% ipython --no-banner

In [1]: import numpy as np

In [2]: np.set_printoptions(precision=2, suppress=True, linewidth=100, legacy="1.25")

In [3]: tidy = lambda a: np.round(a, 2) + 0

In [4]: data = np.load("w.npy")

In [5]: data
Out[5]: 
array([[-2.05, -0.09, -1.84,  0.91,  1.02],
       [-1.91, -0.08, -1.85,  1.01,  0.98],
       [-1.92, -0.16, -2.15,  0.86,  1.03],
       [-2.05,  0.  , -2.01,  0.94,  1.04],
       [-2.15, -0.05, -2.04,  1.16,  0.87],
       [-1.99,  0.08, -1.88,  1.09,  0.89],
       [ 2.03, -0.99,  0.04,  1.04,  1.03],
       [ 2.  , -1.15, -0.02,  1.12,  1.09],
       [ 2.04, -0.98, -0.02,  1.1 ,  0.89],
       [ 1.89, -0.94, -0.11,  0.88,  0.77],
       [ 1.86, -0.83, -0.06,  0.68,  1.04],
       [ 2.09, -1.14, -0.05,  1.06,  1.07]])

In [6]: M2 = np.array([[2, 9], [6, -9], [-4, -7], [-9, 5], [-3, 6]])

In [7]: tidy(np.einsum("ij,ij->i", data, data))
Out[7]: array([ 9.46,  9.06, 10.14, 10.21, 10.89,  9.48,  7.25,  7.77,  7.12,  5.84,  5.7 ,  7.94])

In [8]: np.vstack([data, M2.T]).shape
Out[8]: (14, 5)

In [9]: tidy(np.einsum("ij->j", data))
Out[9]: array([ -0.16,  -6.33, -11.99,  11.85,  11.72])

In [10]: np.linalg.matrix_rank(data @ M2)
Out[10]: 2

In [11]: C = data[[9, 11]].astype(float)

In [12]: for _ in range(5):
    ...:     lab = np.linalg.norm(data[:, None] - C, axis=-1).argmin(axis=1)
    ...:     C = np.array([data[lab == j].mean(axis=0) for j in range(2)])
    ...: 

In [13]: lab
Out[13]: array([0, 0, 0, 0, 0, 0, 1, 1, 1, 1, 1, 1])

In [14]: tidy(C)
Out[14]: 
array([[-2.01, -0.05, -1.96,  1.  ,  0.97],
       [ 1.98, -1.  , -0.04,  0.98,  0.98]])

In [15]: np.abs(C[1] - C[0]).argmax()
Out[15]: 0

In [16]: cen = data - data.mean(axis=0)

In [17]: vecs = np.linalg.svd(cen)[2][:2]

In [18]: M2 = cen - cen @ vecs.T @ vecs

In [19]: tidy(np.linalg.norm(M2) / np.linalg.norm(cen))
Out[19]: 0.06

In [20]: tidy(M2.std(axis=0))
Out[20]: array([0.03, 0.08, 0.08, 0.02, 0.09])

In [21]: np.linalg.norm(M2, axis=1).round(6).argmax()
Out[21]: 2

In [22]: tidy((cen @ vecs.T).std(axis=0))
Out[22]: array([2.27, 0.14])

In [23]: tidy(np.cov(cen @ vecs.T, rowvar=False))
Out[23]: 
array([[5.63, 0.  ],
       [0.  , 0.02]])

In [24]: lab = data[:, 2] > np.median(data[:, 2])

In [25]: u = data[lab].mean(axis=0) - data[~lab].mean(axis=0)

In [26]: ((data - data.mean(axis=0)) @ u > 0).astype(int)
Out[26]: array([0, 0, 0, 0, 0, 0, 1, 1, 1, 1, 1, 1])

In [27]: lab.astype(int)
Out[27]: array([0, 0, 0, 0, 0, 0, 1, 1, 1, 1, 1, 1])

In [28]: np.argsort(-np.abs(u).round(6), kind="stable")
Out[28]: array([0, 2, 1, 3, 4])

In [29]: (((data - data.mean(axis=0)) @ u > 0) == lab).mean()
Out[29]: 1.0

In [30]: cen = data - data.mean(axis=0)

In [31]: left, sig, vt = np.linalg.svd(cen, full_matrices=False)

In [32]: (np.sign(left[:, 0]) == np.sign(left[0, 0])).astype(int)
Out[32]: array([1, 1, 1, 1, 1, 1, 0, 0, 0, 0, 0, 0])

In [33]: np.searchsorted(np.cumsum(sig ** 2) / (sig ** 2).sum(), 0.9) + 1
Out[33]: 1

In [34]: tidy(sig ** 2 / (sig ** 2).sum())
Out[34]: array([0.99, 0.  , 0.  , 0.  , 0.  ])

In [35]: tidy(cen.mean(axis=0))
Out[35]: array([0., 0., 0., 0., 0.])

In [36]: np.abs(vt[0]).argmax()
Out[36]: 0

In [37]: F = np.array([[0, 15, 12, -12, 6],
    ...:     [0, 0, 0, 0, 0],
    ...:     [0, 5, 4, -4, 2],
    ...:     [0, 30, 24, -24, 12],
    ...:     [0, 5, 4, -4, 2],
    ...:     [0, 35, 28, -28, 14]])

In [38]: def softmax(z):
    ...:     e = np.exp(z - z.max(axis=-1, keepdims=True))
    ...:     return e / e.sum(axis=-1, keepdims=True)
    ...: 

In [39]: tidy(softmax(10 * F[2]))
Out[39]: array([0., 1., 0., 0., 0.])

In [40]: tidy(softmax(F[2] + -1))
Out[40]: array([0.  , 0.7 , 0.26, 0.  , 0.03])

In [41]: tidy(softmax(F).sum(axis=1))
Out[41]: array([1., 1., 1., 1., 1., 1.])

In [42]: att = F @ F.T / np.sqrt(5)

In [43]: tidy(softmax(att)[2] @ F)
Out[43]: array([  0.,  35.,  28., -28.,  14.])

In [44]: feats = np.load("m.npy")

In [45]: feats
Out[45]: 
array([[0, 1, 2, 3, 2, 3],
       [0, 2, 2, 0, 0, 2],
       [0, 0, 0, 3, 2, 0],
       [2, 1, 1, 1, 0, 1],
       [3, 2, 2, 0, 2, 0],
       [1, 2, 3, 1, 3, 3]])

In [46]: tidy(np.linalg.norm(feats, axis=0))
Out[46]: array([3.74, 3.74, 4.69, 4.47, 4.58, 4.8 ])

In [47]: tidy(np.linalg.norm(feats, "nuc"))
Out[47]: 19.37

In [48]: tidy(np.linalg.norm(feats, axis=1))
Out[48]: array([5.2 , 3.46, 3.61, 2.83, 4.58, 5.74])

In [49]: tidy(np.linalg.norm(feats, 1)), tidy(np.linalg.norm(feats, np.inf))
Out[49]: (10.0, 13.0)

In [50]: tidy(np.linalg.norm(feats[5], 1)), tidy(np.linalg.norm(feats[5], np.inf))
Out[50]: (13.0, 3.0)

In [51]: feats.reshape(2, -1)
Out[51]: 
array([[0, 1, 2, 3, 2, 3, 0, 2, 2, 0, 0, 2, 0, 0, 0, 3, 2, 0],
       [2, 1, 1, 1, 0, 1, 3, 2, 2, 0, 2, 0, 1, 2, 3, 1, 3, 3]])

In [52]: blk = feats.reshape(6, 2, -1)

In [53]: np.einsum("ihd,jhd->hij", blk, blk).shape
Out[53]: (2, 6, 6)

In [54]: blk.shape
Out[54]: (6, 2, 3)

In [55]: blk.sum(axis=1)
Out[55]: 
array([[3, 3, 5],
       [0, 2, 4],
       [3, 2, 0],
       [3, 1, 2],
       [3, 4, 2],
       [2, 5, 6]])

In [56]: np.swapaxes(blk, 1, 2)[2]
Out[56]: 
array([[0, 3],
       [0, 2],
       [0, 0]])

In [57]: blk[:, 0]
Out[57]: 
array([[0, 1, 2],
       [0, 2, 2],
       [0, 0, 0],
       [2, 1, 1],
       [3, 2, 2],
       [1, 2, 3]])

In [58]: np.einsum("ihd,ihd->ih", blk, blk)
Out[58]: 
array([[ 5, 22],
       [ 8,  4],
       [ 0, 13],
       [ 6,  2],
       [17,  4],
       [14, 19]])

In [59]: M2 = np.linalg.invert(feats)
AttributeError: module 'numpy.linalg' has no attribute 'invert'


In [60]: M2 = np.linalg.inv(feats)

In [61]: (np.abs(M2) > 1e-9).astype(int)
Out[61]: 
array([[1, 1, 0, 1, 1, 1],
       [1, 1, 1, 1, 1, 1],
       [1, 1, 1, 1, 1, 1],
       [1, 1, 0, 1, 1, 1],
       [1, 1, 1, 1, 1, 1],
       [1, 1, 1, 1, 1, 1]])

In [62]: np.allclose(M2, feats.T)
Out[62]: False

In [63]: tidy(feats @ M2)
Out[63]: 
array([[1., 0., 0., 0., 0., 0.],
       [0., 1., 0., 0., 0., 0.],
       [0., 0., 1., 0., 0., 0.],
       [0., 0., 0., 1., 0., 0.],
       [0., 0., 0., 0., 1., 0.],
       [0., 0., 0., 0., 0., 1.]])

In [64]: tidy(np.linalg.det(feats) * M2)
Out[64]: 
array([[ -8.,  -8.,   0.,  16.,  -4.,   8.],
       [-64.,  27.,  42.,  30., -32.,  36.],
       [100., -12., -56., -60.,  64., -72.],
       [ 16.,   2.,   0.,  -4.,   8., -16.],
       [-24.,  -3.,  14.,   6., -12.,  24.],
       [-36.,  -1.,  14.,  30., -32.,  36.]])

In [65]: tidy(np.linalg.inv(M2))
Out[65]: 
array([[0., 1., 2., 3., 2., 3.],
       [0., 2., 2., 0., 0., 2.],
       [0., 0., 0., 3., 2., 0.],
       [2., 1., 1., 1., 0., 1.],
       [3., 2., 2., 0., 2., 0.],
       [1., 2., 3., 1., 3., 3.]])

In [66]: m1 = np.load("case14.npy")

In [67]: tidy(m1)
Out[67]: 
array([[-3.36, -3.  , -1.15, -1.74,  0.56],
       [-2.96, -3.14, -1.43, -1.05,  1.8 ],
       [-3.2 , -1.88, -0.28, -2.63, -2.06],
       [ 3.43,  2.89,  1.03,  1.96, -0.09],
       [-2.98, -1.51, -0.06, -2.69, -2.57],
       [-3.46, -2.69, -0.85, -2.19, -0.48],
       [-3.12, -1.73, -0.19, -2.66, -2.27],
       [-0.43,  1.26,  1.22, -1.84, -4.28],
       [ 1.64, -0.13, -0.77,  2.43,  3.97],
       [-1.27,  0.51,  0.93, -2.27, -4.13],
       [-3.42, -2.92, -1.06, -1.91,  0.22],
       [ 3.31,  2.12,  0.43,  2.55,  1.69],
       [ 2.16,  2.94,  1.58,  0.12, -3.03],
       [ 1.1 ,  2.38,  1.54, -0.81, -3.89],
       [ 1.9 ,  0.13, -0.65,  2.52,  3.82],
       [-3.45, -2.55, -0.74, -2.31, -0.83],
       [-1.9 , -0.14,  0.64, -2.53, -3.82],
       [-0.79, -2.18, -1.5 ,  1.05,  4.04],
       [-0.59, -2.04, -1.46,  1.19,  4.11],
       [-0.41, -1.91, -1.43,  1.32,  4.17]])

In [68]: # rows and columns are dependent

In [69]: gram = np.cov(m1, rowvar=False)

In [70]: tidy(np.median(m1, axis=0))
Out[70]: array([-1.03, -1.62, -0.47, -1.4 , -0.29])

In [71]: M2 = np.array([[2, -3, -2, 0], [1, 2, 0, -2]])

In [72]: E = M2.T @ M2

In [73]: E
Out[73]: 
array([[ 5, -4, -4, -2],
       [-4, 13,  6, -4],
       [-4,  6,  4,  0],
       [-2, -4,  0,  4]])

In [74]: # looks like rank 2

In [75]: rank = np.linalg.matrix_rank(E)

In [76]: rank
Out[76]: 2

In [77]: N = np.linalg.svd(E)[2][rank:].T

In [78]: [int(np.linalg.matrix_rank(E[:i])) for i in range(1, len(E) + 1)]
Out[78]: [1, 2, 2, 2]

In [79]: tidy(E @ N)
Out[79]: 
array([[0., 0.],
       [0., 0.],
       [0., 0.],
       [0., 0.]])

In [80]: np.linalg.matrix_rank(E.T @ E), np.linalg.matrix_rank(E @ E.T)
Out[80]: (2, 2)

In [81]: [int(np.linalg.matrix_rank(E[:, :j + 1])) for j in range(4)]
Out[81]: [1, 2, 2, 2]
